In [1]: import numpy as np

In [2]: np.set_printoptions(precision=2, suppress=True, linewidth=200, floatmode="fixed")

In [3]: X = np.array([[1, -1, 1, -1], [1, 0, 0, 0]])

In [4]: X
Out[4]: 
array([[ 1, -1,  1, -1],
       [ 1,  0,  0,  0]])

In [5]: theta = np.radians(60)

In [6]: R = np.eye(4)

In [7]: R[2, 2] = R[3, 3] = np.cos(theta)

In [8]: R[2, 3], R[3, 2] = -np.sin(theta), np.sin(theta)

In [9]: R
Out[9]: 
array([[ 1.00,  0.00,  0.00,  0.00],
       [ 0.00,  1.00,  0.00,  0.00],
       [ 0.00,  0.00,  0.50, -0.87],
       [ 0.00,  0.00,  0.87,  0.50]])

In [10]: other = X @ R.T

In [11]: np.round(np.linalg.det(R), 2), np.trace(R)
Out[11]: (np.float64(1.0), np.float64(3.0))

In [12]: np.allclose(X @ X.T, other @ other.T)
Out[12]: True

In [13]: np.abs(other - X).max(axis=0)
Out[13]: array([0.00, 0.00, 0.37, 1.37])

In [14]: np.linalg.svd(X, compute_uv=False), np.linalg.svd(other, compute_uv=False)
Out[14]: (array([2.07, 0.83]), array([2.07, 0.83]))

In [15]: x0 = np.array([0, 1, 0, 1])

In [16]: [p for p in range(1, 25) if np.allclose(np.linalg.matrix_power(R, p), np.eye(4))]
Out[16]: [6, 12, 18, 24]

In [17]: np.linalg.inv(R)
Out[17]: 
array([[ 1.00,  0.00,  0.00,  0.00],
       [ 0.00,  1.00,  0.00,  0.00],
       [ 0.00,  0.00,  0.50,  0.87],
       [-0.00, -0.00, -0.87,  0.50]])

In [18]: np.sort(np.abs(np.degrees(np.angle(np.linalg.eigvals(R)))))
Out[18]: array([ 0.00,  0.00, 60.00, 60.00])

In [19]: np.round(np.linalg.norm(x0), 2), round(float(np.linalg.norm(R @ x0)), 2)
Out[19]: (np.float64(1.41), 1.41)

In [20]: np.round(R.T @ (R @ x0), 2) + 0
Out[20]: array([0.00, 1.00, 0.00, 1.00])

In [21]: 4 - np.linalg.matrix_rank(R - np.eye(4), tol=1e-8)
Out[21]: np.int64(2)

In [22]: np.round(np.linalg.det(R), 2)
Out[22]: np.float64(1.0)

In [23]: np.abs(np.linalg.eigvals(R))
Out[23]: array([1.00, 1.00, 1.00, 1.00])
